In [1]: import numpy as np

In [2]: np.set_printoptions(precision=2, suppress=True, linewidth=160)

In [3]: K = np.load("case13.npy")

In [4]: K
Out[4]: 
array([[ 0,  0,  0,  0,  0,  0],
       [-3, -3,  0,  0,  0,  0],
       [ 3, -2, -1,  0,  0,  0],
       [-2,  1, -1, -1,  0,  0],
       [ 3,  2, -3,  0, -2,  0],
       [-2, -3, -3,  0, -2,  3]])

In [5]: np.linalg.lstsq(K[:-1].T, K[-1])[2]
Out[5]: np.int32(4)

In [6]: np.abs(np.diag(np.linalg.qr(K)[1])) > 1e-9
Out[6]: array([ True,  True,  True,  True, False,  True])

In [7]: np.round(K @ np.linalg.pinv(K) @ K, 2) + 0
Out[7]: 
array([[ 0.,  0.,  0.,  0.,  0.,  0.],
       [-3., -3.,  0.,  0.,  0.,  0.],
       [ 3., -2., -1.,  0.,  0.,  0.],
       [-2.,  1., -1., -1.,  0.,  0.],
       [ 3.,  2., -3.,  0., -2.,  0.],
       [-2., -3., -3.,  0., -2.,  3.]])

In [8]: np.allclose(K[:-1].T @ np.linalg.lstsq(K[:-1].T, K[-1])[0], K[-1])
Out[8]: False

In [9]: X = np.loadtxt("layer4.csv", delimiter=",")

In [10]: X
Out[10]: 
array([[ -1.,  -1.,  -2.,  -2.,   1.,  -5.,   0.,   4.,   0.,   4.,  -4.,   5.,   0.],
       [  3.,  -3.,  -3.,  -4.,   5.,   0.,   5.,   2.,   4.,   0.,  -2.,  10.,   1.],
       [  1.,   2.,  -6.,  -8.,   5.,   4.,   4.,   6.,   2.,  -5.,  -2.,  15.,   3.],
       [  2.,  -1.,  -6.,  -8.,   1.,  -1.,   8.,   2.,   3.,  -5.,   2.,  11.,   4.],
       [  5.,  -5.,  -7., -10.,   1.,   0.,  11.,   7.,   3.,  -2.,  -1.,  16.,   8.],
       [  6.,  -9.,  -9.,  -7.,  -1.,  -4.,   6.,   4.,   2.,  -5.,   3.,  18.,   4.],
       [  3.,  -4.,  -5.,  -6.,  -3.,   0.,   9.,   9.,   0.,  -7.,   8.,  19.,   9.],
       [  7.,  -7.,   0.,  -2.,  -1.,   4.,   6.,  11.,   2., -11.,   7.,  15.,  13.],
       [  5.,  -7.,   2.,  -2.,  -2.,   7.,   5.,  16.,   7., -12.,   6.,  13.,   9.],
       [  2.,  -8.,  -2.,  -6.,  -6.,   2.,   0.,  20.,  11., -15.,   9.,   9.,   7.],
       [  6., -13.,  -6.,  -7.,  -2.,   6.,   5.,  16.,  10., -13.,   5.,   7.,  10.],
       [ 10., -10.,  -4.,  -4.,  -4.,   8.,   2.,  17.,  13.,  -8.,   9.,   2.,  12.],
       [ 11.,  -6.,  -5.,  -2.,  -2.,   8.,   0.,  20.,  15.,  -8.,   9.,  -3.,   9.],
       [ 11., -10.,  -8.,  -1.,  -5.,   6.,   1.,  22.,  19.,  -5.,  14.,   2.,  13.],
       [ 15.,  -6., -10.,  -6.,  -4.,   1.,   0.,  21.,  21.,  -1.,   9.,   7.,   9.],
       [ 17., -10.,  -7.,  -3.,  -4.,   5.,  -1.,  23.,  22.,   0.,   5.,  11.,  10.],
       [ 13., -10.,  -4.,   2.,  -2.,   2.,   2.,  21.,  26.,   2.,   8.,  15.,  10.],
       [ 12., -15.,  -8.,   1.,  -1.,   1.,   3.,  26.,  30.,   4.,   6.,  14.,   9.],
       [ 11., -11.,  -5.,  -1.,  -5.,  -3.,  -2.,  27.,  29.,   9.,   4.,  17.,  11.],
       [  8., -11.,   0.,  -5.,  -6.,  -7.,   3.,  24.,  28.,  10.,   0.,  22.,  12.],
       [  6., -13.,   4.,  -5., -11., -10.,   4.,  25.,  27.,   7.,   3.,  18.,   7.],
       [  5., -17.,  -1., -10.,  -9., -10.,  -1.,  29.,  23.,   8.,   3.,  17.,   5.]])

In [11]: hat = X @ np.linalg.solve(X.T @ X, X.T)

In [12]: hat @ X[:, 4]
Out[12]: array([  1.,   5.,   5.,   1.,   1.,  -1.,  -3.,  -1.,  -2.,  -6.,  -2.,  -4.,  -2.,  -5.,  -4.,  -4.,  -2.,  -1.,  -5.,  -6., -11.,  -9.])

In [13]: np.round(np.linalg.eigvalsh(hat), 2) + 0
Out[13]: array([0., 0., 0., 0., 0., 0., 0., 0., 0., 1., 1., 1., 1., 1., 1., 1., 1., 1., 1., 1., 1., 1.])

In [14]: np.round(np.trace(hat), 2)
Out[14]: np.float64(13.0)

In [15]: M2 = X / np.sqrt((X ** 2).mean(axis=1, keepdims=True))

In [16]: np.linalg.matrix_rank(M2) == np.linalg.matrix_rank(X)
Out[16]: np.True_

In [17]: np.linalg.norm(M2, axis=1)
Out[17]: array([3.61, 3.61, 3.61, 3.61, 3.61, 3.61, 3.61, 3.61, 3.61, 3.61, 3.61, 3.61, 3.61, 3.61, 3.61, 3.61, 3.61, 3.61, 3.61, 3.61, 3.61, 3.61])

In [18]: M2 = np.c_[X[:, :5] @ np.array([[1, -1, 2, 2, 1],
    ...:     [-1, -1, 2, -2, -1],
    ...:     [2, 0, -2, -1, 0],
    ...:     [-1, 2, 0, -1, -1],
    ...:     [0, 2, 0, -2, 1]]), np.array([-9, -3, -2, 8, 1, -8, -9, 4, -5, -8, 8, -4, 9, 7, -9, -8, -7, 0, -2, 7, -4, -3])]

In [19]: M2
Out[19]: 
array([[ -2.,   0.,   0.,   2.,   3.,  -9.],
       [  4.,   2.,   6.,   9.,  15.,  -3.],
       [ -5.,  -9.,  18.,   2.,  12.,  -2.],
       [ -1., -15.,  14.,  18.,  12.,   8.],
       [  6., -18.,  14.,  35.,  21.,   1.],
       [  4., -13.,  12.,  48.,  21.,  -8.],
       [  3., -17.,   8.,  31.,  10.,  -9.],
       [ 16.,  -6.,   0.,  32.,  15.,   4.],
       [ 18.,  -6.,  -8.,  28.,  12.,  -5.],
       [ 12., -18.,  -8.,  40.,  10.,  -8.],
       [ 14., -11.,  -2.,  55.,  24.,   8.],
       [ 16., -16.,   8.,  56.,  20.,  -4.],
       [  9., -13.,  20.,  45.,  17.,   9.],
       [  6., -13.,  18.,  61.,  17.,   7.],
       [  7., -29.,  38.,  66.,  23.,  -9.],
       [ 16., -21.,  28.,  72.,  26.,  -8.],
       [ 13.,  -3.,  14.,  52.,  19.,  -7.],
       [ 10.,   3.,  10.,  63.,  25.,   0.],
       [ 13., -12.,  10.,  60.,  18.,  -2.],
       [ 24., -19.,  -6.,  55.,  18.,   7.],
       [ 32., -25., -22.,  61.,  13.,  -4.],
       [ 30., -26., -22.,  73.,  23.,  -3.]])

In [20]: np.linalg.norm(np.linalg.qr(X)[0].T @ M2, axis=0) ** 2 / ((M2 ** 2).sum(axis=0) + 1e-12)
Out[20]: array([1.  , 1.  , 1.  , 1.  , 1.  , 0.61])
